>>> import numpy as np
>>> from numpy import linalg as LA
>>> np.set_printoptions(suppress=True, linewidth=120)
>>> K = np.array([[-1.5, 0.0, -1.4],
...     [0.4, 0.6, 1.1],
...     [-1.3, -0.8, 2.0],
...     [-0.1, -0.8, -1.7],
...     [-0.9, -0.4, 0.0]])
>>> rng = np.random.default_rng(29)
>>> K[2] = K[4] + 0.3 * rng.normal(size=3)
>>> K.round(2)
array([[-1.5 ,  0.  , -1.4 ],
       [ 0.4 ,  0.6 ,  1.1 ],
       [-1.02, -0.39, -0.05],
       [-0.1 , -0.8 , -1.7 ],
       [-0.9 , -0.4 ,  0.  ]])
>>> def softmax(z):
...     e = np.exp(z - z.max(axis=-1, keepdims=True))
...     return e / e.sum(axis=-1, keepdims=True)
... 
>>> np.round(softmax(K[2] + 4), 2)
array([0.18, 0.34, 0.48])
>>> att = K @ K.T / np.sqrt(3)
>>> np.round(softmax(att + np.triu(np.full(att.shape, -np.inf), 1)), 2)
array([[1.  , 0.  , 0.  , 0.  , 0.  ],
       [0.1 , 0.9 , 0.  , 0.  , 0.  ],
       [0.49, 0.13, 0.38, 0.  , 0.  ],
       [0.32, 0.02, 0.1 , 0.57, 0.  ],
       [0.28, 0.09, 0.24, 0.16, 0.23]])
>>> mat = np.tril(np.array([[-1, -1, -2, -1], [-1, 2, 0, -1], [2, 2, 1, 1], [2, 2, 0, 1]]), -1) + np.eye(4, dtype=int)
>>> mat
array([[ 1,  0,  0,  0],
       [-1,  1,  0,  0],
       [ 2,  2,  1,  0],
       [ 2,  2,  0,  1]])
>>> u = np.array([-1, 0])
>>> np.convolve(mat[1], u)
array([ 1, -1,  0,  0,  0])
>>> np.correlate(mat[1], mat[3], "full")
array([-1,  1, -2,  0,  2,  0,  0])
>>> np.array([np.convolve(row, u, "same") for row in mat])
array([[-1,  0,  0,  0],
       [ 1, -1,  0,  0],
       [-2, -2, -1,  0],
       [-2, -2,  0, -1]])
>>> O, r_ = LA.qr(mat)
>>> np.round(O @ r_, 2) + 0
array([[ 1.,  0.,  0.,  0.],
       [-1.,  1.,  0.,  0.],
       [ 2.,  2.,  1.,  0.],
       [ 2.,  2.,  0.,  1.]])
>>> Y = np.array([[-2, -1], [2, 2], [-1, -1], [-2, 1]])
>>> np.einsum("ik,kj->ij", mat, Y)
array([[-2, -1],
       [ 4,  3],
       [-1,  1],
       [-2,  3]])
>>> np.einsum("ij->j", mat)
array([4, 5, 1, 1])
>>> feats = np.loadtxt("x.csv", delimiter=",")
>>> feats
array([[  0.4,   1.8,   0.6,  -2.8],
       [  0.3,   0. ,   0.2,  -1.3],
       [  0.1,   0. ,  -1.4,   1.5],
       [  0.3,  -1. ,  -1.3,   0.4],
       [ -0.8,   0.7,  -0.2,  -1.3],
       [ -0.1,   0.2,  -0.1,   2.2],
       [  1.3,  -0.1,   1.2,   0.3],
       [ -0.3,  -1.6,   1.2,   1.6],
       [ -0.3,  -0.7,   0. ,   0.2],
       [ -1. ,  -0.6,   1.8,   0.4],
       [ -0.5,   1.5,  -1.5,   0.2],
       [  0.2,   1.8,   1.1,   1.2],
       [ -0.7,   0.8,  -0.3,   1.2],
       [ -1.5,  -1.1,  -0.1,   1. ],
       [  1.1,  -0.7,   0.8,   0.1],
       [ -0.3,   0.3,  -0.8,   0.4],
       [  1.2,  -0.5,   1.6,   1. ],
       [ -1.5,  -0.5,  -0.4,   0.1],
       [  1.1,  -0.7,  -0.1,   0. ],
       [  2. ,   0.1,   0.3,   0.6],
       [ 20. , -22. , -16. ,  -8. ],
       [ -0.9,   0.5,  -1.6,   0.4],
       [ -1. ,  -0.8,  -0.7,  -0.8],
       [  0.2,   0.9,   0.1,  -0.5],
       [  0.3,   1. ,  -0.5,  -1.3],
       [  1.6,  -1. ,  -1.7,  -1.3],
       [  1.4,   1.2,   1. ,   0.4]])
>>> d = LA.norm(feats[:, None] - feats[None], axis=-1)
>>> d.mean(axis=1).argmax()
np.int64(20)
>>> d.shape
(27, 27)
>>> (d + 1e9 * np.eye(27)).round(6).argmin(axis=1)
array([24, 23, 15,  8, 24, 12, 14,  9, 17,  7, 21, 26, 15, 17,  6, 21,  6, 22, 14,  6, 25, 15, 17, 24, 23, 18,  6])
>>> np.unravel_index(d.round(6).argmax(), d.shape)
(np.int64(11), np.int64(20))
>>> d[:5, :5].round(2)
array([[0.  , 2.38, 5.08, 4.66, 2.35],
       [2.38, 0.  , 3.23, 2.48, 1.36],
       [5.08, 3.23, 0.  , 1.5 , 3.25],
       [4.66, 2.48, 1.5 , 0.  , 2.86],
       [2.35, 1.36, 3.25, 2.86, 0.  ]])
>>> np.flatnonzero(d[23] < d.mean() / 2)
array([ 1,  4,  6,  8, 10, 11, 12, 14, 15, 17, 18, 19, 21, 22, 23, 24, 26])
>>> d[23].round(6).argsort(kind="stable")[:4]
array([23, 24,  1,  4])
>>> O, V = LA.qr(feats[:, :2])[0], LA.qr(feats[:, 2:])[0]
>>> sv = LA.svd(O.T @ V, compute_uv=False)
>>> sv.round(2)
array([0.94, 0.27])
>>> (sv > 0.9).sum()
np.int64(1)
>>> hat = feats @ LA.solve(feats.T @ feats, feats.T)
>>> np.allclose(hat @ hat, hat)
True
